>>> import numpy as np
>>> np.set_printoptions(suppress=True, linewidth=160)
>>> E = np.load("mat.npy")
>>> E
array([[ 4,  0,  4,  3,  0,  3,  2,  0,  0],
       [ 0,  1, 10,  3,  7,  0,  7,  0,  2],
       [ 4,  3,  0,  1,  0,  2,  0,  7,  3],
       [ 0,  0,  4,  0,  0,  0,  3,  0,  3],
       [ 0,  0, 12,  0,  0,  0,  4,  0,  1],
       [ 0,  0,  2,  4,  7,  7,  6,  0,  1],
       [ 0, 13,  0,  0,  0,  0,  0,  2, 18],
       [ 0,  5,  2,  0,  0,  0,  2,  0,  8],
       [ 0,  0,  4,  0,  0,  0,  1,  0,  2],
       [ 1,  0,  2,  5,  6,  8,  5,  0,  0],
       [ 0, 11,  0,  0,  0,  0,  0,  0, 18],
       [ 0,  0,  0,  0,  0,  0,  1,  0,  4],
       [ 0,  1,  2,  0,  0,  0,  3,  0,  4],
       [ 0,  0,  0,  2,  1,  5,  3,  0,  2],
       [ 1,  6,  0,  3,  5,  7,  0,  5,  7],
       [ 0,  1,  0,  0,  2,  2,  7,  0,  7],
       [ 3,  0,  6,  4,  0,  3,  4,  0,  0],
       [ 0,  9,  0,  0,  4,  4,  1,  1, 13],
       [ 0,  2,  2,  0,  1,  0,  6,  0,  7],
       [ 3,  0,  4,  6,  4,  8,  5,  0,  0],
       [ 0,  2,  2,  4,  7,  5,  4,  0,  3],
       [ 1, 10,  0,  1,  2,  0,  0,  8, 10],
       [ 1,  1,  0,  4,  5,  7,  3,  0,  2],
       [ 0,  0,  2,  0,  0,  1,  4,  0,  3],
       [ 1,  8,  0,  1,  1,  3,  0,  7,  9],
       [ 0,  4,  0,  0,  0,  0,  1,  0,  7],
       [ 0,  0,  4,  1,  3,  1,  6,  0,  3],
       [ 0,  2,  0,  0,  0,  0,  2,  0,  6],
       [ 0, 11,  0,  0,  0,  0,  0,  0, 17],
       [ 7,  0,  2,  3,  0,  1,  0,  8,  0],
       [ 0,  0,  6,  2,  7,  1,  8,  0,  3],
       [ 0,  6,  0,  0,  6,  8,  5,  0, 13],
       [ 0,  6,  0,  0,  0,  0,  0,  2, 10],
       [ 0,  9,  0,  0,  0,  0,  0,  2, 12],
       [ 4,  1,  6,  7,  8,  4,  3,  3,  0],
       [ 0,  4,  2,  2,  6,  2,  4,  0,  6],
       [ 1,  0,  0,  5,  7,  9,  4,  0,  1],
       [ 0,  3,  0,  3,  5,  9,  2,  1,  5],
       [ 8,  7,  2,  5,  0,  0,  0, 15,  3],
       [ 0,  6,  0,  0,  0,  3,  0,  4,  8],
       [ 6,  2,  0,  6,  3, 13,  0,  9,  1]])
>>> hat = E @ np.linalg.solve(E.T @ E, E.T)
>>> round(np.trace(hat), 2)
np.float64(9.0)
>>> Xs = (E - E.mean(axis=0)) / E.std(axis=0)
>>> np.argwhere(np.abs(Xs) > 2)
array([[ 1,  2],
       [ 4,  2],
       [ 6,  1],
       [ 6,  8],
       [10,  1],
       [10,  8],
       [28,  1],
       [28,  8],
       [29,  0],
       [30,  6],
       [34,  3],
       [34,  4],
       [38,  0],
       [38,  7],
       [40,  0],
       [40,  5],
       [40,  7]])
>>> np.round(Xs.std(axis=0), 2)
array([1., 1., 1., 1., 1., 1., 1., 1., 1.])
>>> b = np.linalg.lstsq(np.delete(Xs, 6, axis=1), Xs[:, 6])[0]
>>> b.round(2)
array([-0.22, -1.54,  0.31,  0.28,  0.41, -0.15,  0.19,  1.28])
>>> Xs = E - E.mean(axis=0)
>>> evecs = np.linalg.svd(Xs)[2][:4]
>>> B = Xs - Xs @ evecs.T @ evecs
>>> np.round((Xs @ evecs.T).std(axis=0), 2)
array([6.79, 4.34, 3.89, 2.55])
>>> np.round(B.std(axis=0), 2)
array([0.84, 0.51, 0.93, 0.79, 0.83, 0.83, 1.07, 0.77, 0.47])
>>> np.linalg.norm(B, axis=1).round(6).argmax()
np.int64(4)
>>> np.round(np.diag(evecs.T @ evecs), 2)
array([0.19, 0.43, 0.59, 0.18, 0.53, 0.63, 0.22, 0.62, 0.62])
>>> F = np.load("run17.npy")
>>> F
array([[1, 0, 0, 0],
       [0, 0, 1, 0],
       [0, 0, 0, 1],
       [0, 1, 0, 0]])
>>> B = np.array([[-3, 3], [2, 0], [1, 1], [0, -3]])
>>> np.einsum("ik,kj->ij", F, B)
array([[-3,  3],
       [ 1,  1],
       [ 0, -3],
       [ 2,  0]])
>>> np.vstack([F, B.T]).shape
(6, 4)
>>> x0 = np.array([3, 3, 1, 1])
>>> np.round(np.abs(np.linalg.eigvals(F)), 2)
array([1., 1., 1., 1.])
>>> np.round(np.linalg.inv(F), 2)
array([[1., 0., 0., 0.],
       [0., 0., 0., 1.],
       [0., 1., 0., 0.],
       [0., 0., 1., 0.]])
>>> round(float(np.linalg.det(F)), 2)
1.0
>>> 4 - np.linalg.matrix_rank(F - np.eye(4), tol=1e-8)
np.int64(2)
>>> [p for p in range(1, 25) if np.allclose(np.linalg.matrix_power(F, p), np.eye(4))]
[3, 6, 9, 12, 15, 18, 21, 24]
>>> rng = np.random.default_rng(42705)
>>> labels = rng.permutation(4)
>>> B = F[:, labels] * rng.choice([-1, 1], 4)
>>> B
array([[ 0,  0,  1,  0],
       [ 0,  0,  0,  1],
       [-1,  0,  0,  0],
       [ 0, -1,  0,  0]])
>>> left, _, vt = np.linalg.svd(F.T @ B)
>>> labels
array([3, 1, 0, 2])
>>> np.round(np.linalg.lstsq(F, B)[0], 2)
array([[ 0.,  0.,  1.,  0.],
       [ 0., -1.,  0.,  0.],
       [ 0.,  0.,  0.,  1.],
       [-1.,  0.,  0.,  0.]])
>>> np.trace(F)
np.int64(1)
>>> np.linalg.matrix_power(F, 4)
array([[1, 0, 0, 0],
       [0, 0, 1, 0],
       [0, 0, 0, 1],
       [0, 1, 0, 0]])
>>> round(float(np.abs(np.linalg.eigvals(F)).max()), 2)
1.0
>>> (F + F.T) / 2
array([[1. , 0. , 0. , 0. ],
       [0. , 0. , 0.5, 0.5],
       [0. , 0.5, 0. , 0.5],
       [0. , 0.5, 0.5, 0. ]])
>>> np.allclose(F, F.T)
False
>>> O, evecs = np.linalg.qr(F[:, :1])[0], np.linalg.qr(F[:, 1:])[0]
>>> sig = np.linalg.svd(O.T @ evecs, compute_uv=False)
>>> round(np.linalg.norm(O @ O.T - evecs @ evecs.T, 2), 2)
np.float64(1.0)
>>> (sig > 0.9).sum()
np.int64(0)
>>> np.degrees(np.arccos(sig.clip(0, 1)))
array([90.])
>>> mat = 5 * np.eye(4) + np.ones((4, 4))
>>> mat
array([[6., 1., 1., 1.],
       [1., 6., 1., 1.],
       [1., 1., 6., 1.],
       [1., 1., 1., 6.]])
>>> np.allclose(mat, mat.T)
True
>>> round(np.abs(np.linalg.eigvals(mat)).max(), 2)
np.float64(9.0)
>>> (mat - mat.T) / 2
array([[0., 0., 0., 0.],
       [0., 0., 0., 0.],
       [0., 0., 0., 0.],
       [0., 0., 0., 0.]])
>>> mat @ mat
array([[39., 14., 14., 14.],
       [14., 39., 14., 14.],
       [14., 14., 39., 14.],
       [14., 14., 14., 39.]])
>>> np.round(np.linalg.matrix_power(mat, 4), 2)
array([[2109., 1484., 1484., 1484.],
       [1484., 2109., 1484., 1484.],
       [1484., 1484., 2109., 1484.],
       [1484., 1484., 1484., 2109.]])
>>> O = mat.astype(float).copy()
>>> for j in range(4):
...     O[:, j] -= O[:, :j] @ (O[:, :j].T @ O[:, j])
...     O[:, j] /= np.linalg.norm(O[:, j])
... 
>>> O.round(2)
array([[ 0.96, -0.2 , -0.15, -0.12],
       [ 0.16,  0.97, -0.15, -0.12],
       [ 0.16,  0.11,  0.97, -0.12],
       [ 0.16,  0.11,  0.08,  0.98]])
>>> np.round(O @ O.T, 2) + 0
array([[1., 0., 0., 0.],
       [0., 1., 0., 0.],
       [0., 0., 1., 0.],
       [0., 0., 0., 1.]])
>>> np.round(np.linalg.pinv(O), 2)
array([[ 0.96,  0.16,  0.16,  0.16],
       [-0.2 ,  0.97,  0.11,  0.11],
       [-0.15, -0.15,  0.97,  0.08],
       [-0.12, -0.12, -0.12,  0.98]])
>>> np.round(O[:, 3] @ O[:, 0], 2)
np.float64(0.0)
>>> np.round(np.linalg.norm(O, axis=0), 2)
array([1., 1., 1., 1.])
>>> x0 = np.array([-3, 2, 0, -1])
>>> h = np.maximum(mat @ x0, 0)
>>> np.round(np.tanh(mat @ x0), 2)
array([-1.  ,  1.  , -0.96, -1.  ])
>>> np.flatnonzero(h > 1e-9)
array([1])
>>> mat * (h > 1e-9)[:, None]
array([[0., 0., 0., 0.],
       [1., 6., 1., 1.],
       [0., 0., 0., 0.],
       [0., 0., 0., 0.]])
>>> O, _ = np.linalg.qr(np.array([[0.0, -0.3, 0.8, 0.4, -0.5, -0.9, 0.3, -1.8],
...     [0.0, 0.2, -2.0, 0.8, -0.2, -2.3, -1.3, 0.8],
...     [0.0, -1.5, -0.8, -0.6, -0.6, -1.0, -1.6, 0.8],
...     [1.0, -1.2, -0.2, 1.3, 0.6, -0.3, -0.6, -0.1],
...     [0.3, 0.1, -1.7, 1.2, 0.8, 0.4, 0.3, 1.5],
...     [1.9, -0.6, -1.8, -0.1, 0.7, -0.5, 0.3, -0.1],
...     [0.2, 0.4, -0.3, 1.5, -0.4, 1.4, 0.0, 0.8],
...     [0.1, 0.4, -0.7, 0.9, 0.3, -0.8, -1.6, 0.0]]))
>>> vals = np.array([1, 0, 3, 0, -2, 0, -1, 0])
>>> A = O @ np.diag(vals) @ O.T
>>> A.round(2)
array([[-0.28, -0.84, -0.37,  0.42, -0.2 , -0.16, -0.38,  0.26],
       [-0.84,  1.23,  0.69, -0.21,  1.23, -0.08, -0.3 ,  0.57],
       [-0.37,  0.69,  0.28, -0.1 ,  0.87, -0.06, -0.28,  0.11],
       [ 0.42, -0.21, -0.1 ,  0.13, -0.5 ,  0.51,  0.38, -0.21],
       [-0.2 ,  1.23,  0.87, -0.5 ,  0.06,  0.32,  0.65,  0.47],
       [-0.16, -0.08, -0.06,  0.51,  0.32,  0.69, -0.13,  0.11],
       [-0.38, -0.3 , -0.28,  0.38,  0.65, -0.13, -0.67,  0.04],
       [ 0.26,  0.57,  0.11, -0.21,  0.47,  0.11,  0.04, -0.44]])
>>> round(np.linalg.det(A), 2)
np.float64(0.0)
>>> np.allclose(A @ A.T, A.T @ A)
True
>>> np.round(np.sort(np.abs(np.linalg.eigvals(A))), 2) + 0
array([0., 0., 0., 0., 1., 1., 2., 3.])
>>> np.allclose(A, A.T)
True
